$ ipython --no-banner

In [1]: import numpy as np

In [2]: import numpy.linalg as la

In [3]: np.set_printoptions(suppress=True, linewidth=100)

In [4]: def tidy(a):
   ...:     return np.round(a, 2) + 0
   ...: 

In [5]: arr = np.array([[1.02, 0.9, 0.03, -2.9, 0.87, 0.81],
   ...:     [2.1, 3.3, -0.03, 1.2, 1.77, -2.79],
   ...:     [-2.02, 1.03, 1.86, -4.79, 0.92, -0.34],
   ...:     [-1.04, -0.4, 0.3, 1.9, -0.08, -1.94],
   ...:     [-0.14, 0.28, 0.25, 0.26, 0.87, -2.29],
   ...:     [-1.6, -1.59, 0.13, 1.45, -1.31, 0.63],
   ...:     [1.2, 2.1, 0.42, -3.66, 1.5, 0.18],
   ...:     [-3.14, -0.65, 1.48, 0.03, -0.24, -1.96],
   ...:     [-1.12, -0.34, 0.54, -1.05, -0.34, 0.59],
   ...:     [-1.9, -1.6, 0.49, 0.04, -0.53, -0.51]])

In [6]: left, sigma, Vh = la.svd(arr)

In [7]: V = Vh[:(sigma > 1e-8).sum()]

In [8]: rng = np.random.default_rng(453048)

In [9]: x = arr[2] + -3 * arr[8] + rng.integers(2) * np.eye(6)[0]

In [10]: print(tidy(x))
[ 1.34  2.05  0.24 -1.64  1.94 -2.11]

In [11]: print(tidy(la.norm(x - V.T @ V @ x)))
0.0

In [12]: print(np.allclose(V.T @ V @ x, x))
True

In [13]: print(la.matrix_rank(np.vstack([arr, x])))
4

In [14]: print(tidy(la.norm(arr, "nuc")))
21.66

In [15]: print(tidy(la.norm(arr, 2)))
8.16

In [16]: print(la.norm(arr, axis=1).argmax())
2

In [17]: print(tidy(la.norm(arr, axis=1)))
[3.42 5.26 5.7  2.95 2.5  3.05 4.66 4.05 1.8  2.64]

In [18]: left, sigma, Vh = la.svd(arr)

In [19]: print(tidy(sigma))
[8.16 6.78 5.5  1.22 0.   0.  ]

In [20]: print(np.argmax(sigma[:-1] / (sigma[1:] + 1e-6)) + 1)
4

In [21]: Y = left[:, :4] @ np.diag(sigma[:4]) @ Vh[:4]

In [22]: print(tidy(la.norm(arr - Y, 2)), tidy(sigma[4]))
0.0 0.0

In [23]: print(la.matrix_rank(arr, rtol=0.05))
4

In [24]: print(la.matrix_rank(Y))
4

In [25]: print(tidy(la.norm(arr - Y) / la.norm(arr)))
0.0

In [26]: print(tidy(Y))
[[ 1.02  0.9   0.03 -2.9   0.87  0.81]
 [ 2.1   3.3  -0.03  1.2   1.77 -2.79]
 [-2.02  1.03  1.86 -4.79  0.92 -0.34]
 [-1.04 -0.4   0.3   1.9  -0.08 -1.94]
 [-0.14  0.28  0.25  0.26  0.87 -2.29]
 [-1.6  -1.59  0.13  1.45 -1.31  0.63]
 [ 1.2   2.1   0.42 -3.66  1.5   0.18]
 [-3.14 -0.65  1.48  0.03 -0.24 -1.96]
 [-1.12 -0.34  0.54 -1.05 -0.34  0.59]
 [-1.9  -1.6   0.49  0.04 -0.53 -0.51]]

In [27]: rk = la.matrix_rank(arr)

In [28]: print(rk)
4

In [29]: ns = la.svd(arr)[2][rk:].T

In [30]: print(ns.shape)
(6, 2)

In [31]: print([int(la.matrix_rank(arr[:i])) for i in range(1, len(arr) + 1)])
[1, 2, 3, 4, 4, 4, 4, 4, 4, 4]

In [32]: print(np.allclose(arr @ ns, 0))
True

In [33]: print([int(la.matrix_rank(arr[:, :j + 1])) for j in range(6)])
[1, 2, 3, 4, 4, 4]

In [34]: print(la.matrix_rank(arr.T @ arr), la.matrix_rank(arr @ arr.T))
4 4

In [35]: print(tidy(ns @ ns.T))
[[ 0.25 -0.09  0.36 -0.02 -0.21 -0.07]
 [-0.09  0.07 -0.23 -0.04 -0.07 -0.04]
 [ 0.36 -0.23  0.74  0.09  0.05  0.06]
 [-0.02 -0.04  0.09  0.07  0.21  0.09]
 [-0.21 -0.07  0.05  0.21  0.73  0.31]
 [-0.07 -0.04  0.06  0.09  0.31  0.14]]

In [36]: print([int(la.matrix_rank(np.delete(arr, i, axis=0))) for i in range(10)])
[4, 4, 4, 4, 4, 4, 4, 4, 4, 4]

In [37]: Y = np.array([[-1, 3, -3, 0, -1, 0, -3, -2, -2, -3, 1, -3, -3],
    ...:     [-2, -2, 3, 1, 3, -1, 1, -3, 3, 2, -3, 2, -3],
    ...:     [2, 0, 0, -1, 2, 2, -2, -2, 3, -3, -3, -3, 1],
    ...:     [2, 1, 3, 0, -3, -2, -1, 1, -3, 1, 0, 3, -1],
    ...:     [-3, 3, 1, 2, 1, 0, -3, -2, 1, 0, 1, 3, 0],
    ...:     [-1, 2, 0, 3, 1, 2, -1, -2, 1, -2, -2, -1, 2],
    ...:     [-3, 1, 3, 3, 3, 3, 3, 1, -2, -2, 1, 1, 0],
    ...:     [0, 0, -1, 0, -3, 3, -2, -1, -3, 1, -1, -3, 1],
    ...:     [-1, 0, -3, 3, 2, -1, -1, 2, -3, -1, 1, 3, 2],
    ...:     [1, -1, 2, -3, -2, -1, 0, 3, 3, 0, -3, 2, 1],
    ...:     [-3, 1, -2, -1, 1, 3, 2, -1, 2, -2, -1, -3, -2],
    ...:     [2, 2, 1, -3, -3, -3, 1, 0, -3, 1, -1, 3, -1],
    ...:     [1, 2, -3, -1, 2, 0, 1, 3, -2, -3, -2, 1, 2]])

In [38]: X = np.triu(Y)

In [39]: print(X)
[[-1  3 -3  0 -1  0 -3 -2 -2 -3  1 -3 -3]
 [ 0 -2  3  1  3 -1  1 -3  3  2 -3  2 -3]
 [ 0  0  0 -1  2  2 -2 -2  3 -3 -3 -3  1]
 [ 0  0  0  0 -3 -2 -1  1 -3  1  0  3 -1]
 [ 0  0  0  0  1  0 -3 -2  1  0  1  3  0]
 [ 0  0  0  0  0  2 -1 -2  1 -2 -2 -1  2]
 [ 0  0  0  0  0  0  3  1 -2 -2  1  1  0]
 [ 0  0  0  0  0  0  0 -1 -3  1 -1 -3  1]
 [ 0  0  0  0  0  0  0  0 -3 -1  1  3  2]
 [ 0  0  0  0  0  0  0  0  0  0 -3  2  1]
 [ 0  0  0  0  0  0  0  0  0  0 -1 -3 -2]
 [ 0  0  0  0  0  0  0  0  0  0  0  3 -1]
 [ 0  0  0  0  0  0  0  0  0  0  0  0  2]]

In [40]: print(tidy(X.mean(axis=0)))
[-0.08  0.08  0.    0.    0.15  0.08 -0.46 -0.77 -0.38 -0.54 -0.69  0.31 -0.08]

In [41]: print(la.matrix_rank(X))
12

In [42]: print(tidy(la.svd(X, compute_uv=False)))
[10.81 10.27  7.    6.85  4.88  4.32  3.57  1.55  1.47  0.99  0.34  0.15  0.  ]

In [43]: la.rank(X)
---------------------------------------------------------------------------
AttributeError                            Traceback (most recent call last)
Cell In[43], line 1
----> 1 la.rank(X)

AttributeError: module 'numpy.linalg' has no attribute 'rank'

In [44]: print(X.sum(axis=0))
[ -1   1   0   0   2   1  -6 -10  -5  -7  -9   4  -1]

In [45]: print(np.unravel_index(np.abs(X).argmax(), X.shape))
(np.int64(0), np.int64(1))

In [46]: print(tidy(la.norm(X)))
19.47

In [47]: t = np.radians(45)

In [48]: r_ = np.eye(13)

In [49]: r_[6, 6] = r_[10, 10] = np.cos(t)

In [50]: r_[6, 10], r_[10, 6] = -np.sin(t), np.sin(t)

In [51]: Y = X @ r_.T

In [52]: print(tidy(la.svd(X, compute_uv=False)), tidy(la.svd(Y, compute_uv=False)))
[10.81 10.27  7.    6.85  4.88  4.32  3.57  1.55  1.47  0.99  0.34  0.15  0.  ] [10.81 10.27  7.    6.85  4.88  4.32  3.57  1.55  1.47  0.99  0.34  0.15  0.  ]

In [53]: print(la.matrix_rank(X, rtol=0.1))
9

In [54]: print(np.argsort(-la.norm(X, axis=0).round(6), kind="stable")[:3])
[11  8 12]

In [55]: K = rng.normal(size=(28, 3))

In [56]: K = 3 * K / la.norm(K, axis=1, keepdims=True)

In [57]: print(tidy(K))
[[ 1.66  2.25  1.08]
 [-0.04  1.91 -2.31]
 [-1.55  2.34 -1.05]
 [ 1.78  2.22 -0.95]
 [-1.63  0.13 -2.51]
 [ 1.9  -2.02  1.15]
 [ 2.26  0.84  1.79]
 [ 0.42 -2.   -2.2 ]
 [-2.74 -0.89  0.85]
 [ 1.81  2.13  1.08]
 [-0.78  1.86 -2.22]
 [-1.25  1.38  2.35]
 [-2.98 -0.16  0.32]
 [ 1.64 -1.75  1.8 ]
 [-2.34  0.57 -1.79]
 [-1.05  0.4  -2.78]
 [ 2.91  0.27 -0.67]
 [-2.93 -0.58 -0.29]
 [ 2.    2.24  0.03]
 [ 0.86 -2.75  0.83]
 [-2.46  1.25 -1.18]
 [-2.    2.19 -0.47]
 [ 2.    1.94 -1.12]
 [-2.9   0.76 -0.11]
 [-2.71  1.28 -0.03]
 [ 2.79 -1.07  0.26]
 [ 1.18  0.19  2.75]
 [-0.97 -2.83 -0.16]]

In [58]: Xs = K - K.mean(axis=0)

In [59]: V = la.svd(Xs)[2][:2]

In [60]: Y = Xs - Xs @ V.T @ V

In [61]: print(tidy((Xs @ V.T).std(axis=0)))
[2.09 1.64]

In [62]: print(tidy(np.diag(V.T @ V)))
[0.91 0.84 0.25]

In [63]: Xs = K - K.mean(axis=0)

In [64]: left, sigma, Vh = la.svd(Xs, full_matrices=False)

In [65]: print(tidy(np.abs(Vh[-1])))
[0.3  0.4  0.87]

In [66]: print(tidy(Vh[0] * np.sign(Vh[0, np.abs(Vh[0]).argmax()])))
[ 0.91 -0.14  0.38]

In [67]: print(np.abs(Vh[0]).argmax())
0

In [68]: print(np.searchsorted(np.cumsum(sigma ** 2) / (sigma ** 2).sum(), 0.9) + 1)
3

In [69]: print(tidy(sigma))
[11.04  8.66  6.91]

In [70]: print(tidy((sigma ** 2).sum() ** 2 / (sigma ** 4).sum()))
2.63

In [71]: Y = np.c_[K[:, :2] @ np.array([[-1, -2], [-1, 1]]), np.array([-3, 3, -1, 3, -3, 3, 0, 2, 2, 0, -1, -2, 2, 1, -2, -2, 0, 1, -2, 3, 2, 2, 2, 0, 2, 3, 1, -1])]

In [72]: print(tidy(Y))
[[-3.91 -1.06 -3.  ]
 [-1.87  2.    3.  ]
 [-0.79  5.45 -1.  ]
 [-4.   -1.35  3.  ]
 [ 1.5   3.4  -3.  ]
 [ 0.12 -5.82  3.  ]
 [-3.1  -3.68  0.  ]
 [ 1.58 -2.83  2.  ]
 [ 3.63  4.58  2.  ]
 [-3.95 -1.49  0.  ]
 [-1.08  3.43 -1.  ]
 [-0.14  3.87 -2.  ]
 [ 3.14  5.79  2.  ]
 [ 0.11 -5.04  1.  ]
 [ 1.76  5.25 -2.  ]
 [ 0.65  2.51 -2.  ]
 [-3.18 -5.55  0.  ]
 [ 3.51  5.28  1.  ]
 [-4.24 -1.76 -2.  ]
 [ 1.9  -4.47  3.  ]
 [ 1.21  6.17  2.  ]
 [-0.19  6.18  2.  ]
 [-3.94 -2.06  2.  ]
 [ 2.13  6.56  0.  ]
 [ 1.43  6.71  2.  ]
 [-1.71 -6.65  3.  ]
 [-1.37 -2.17  1.  ]
 [ 3.8  -0.9  -1.  ]]

In [73]: print(tidy(la.lstsq(K, Y[:, 0])[0]))
[-1. -1.  0.]

In [74]: print(la.matrix_rank(np.c_[K, Y]))
4

In [75]: def softmax(z):
    ...:     e = np.exp(z - z.max(axis=-1, keepdims=True))
    ...:     return e / e.sum(axis=-1, keepdims=True)
    ...: 

In [76]: print(tidy(softmax(K[16] + 2)))
[0.91 0.06 0.03]

In [77]: print(tidy(softmax(K[16])))
[0.91 0.06 0.03]

In [78]: S = K @ K.T / np.sqrt(3)

In [79]: print(softmax(S).round(6).argmax(axis=1))
[ 0  1  2  3  4  5  6  7  8  9 10 11 12 13 14 15 16 17 18 19 20 21 22 23 24 25 26 27]

In [80]: print(tidy(softmax(S)[16] @ K))
[ 2.39  0.64 -0.22]
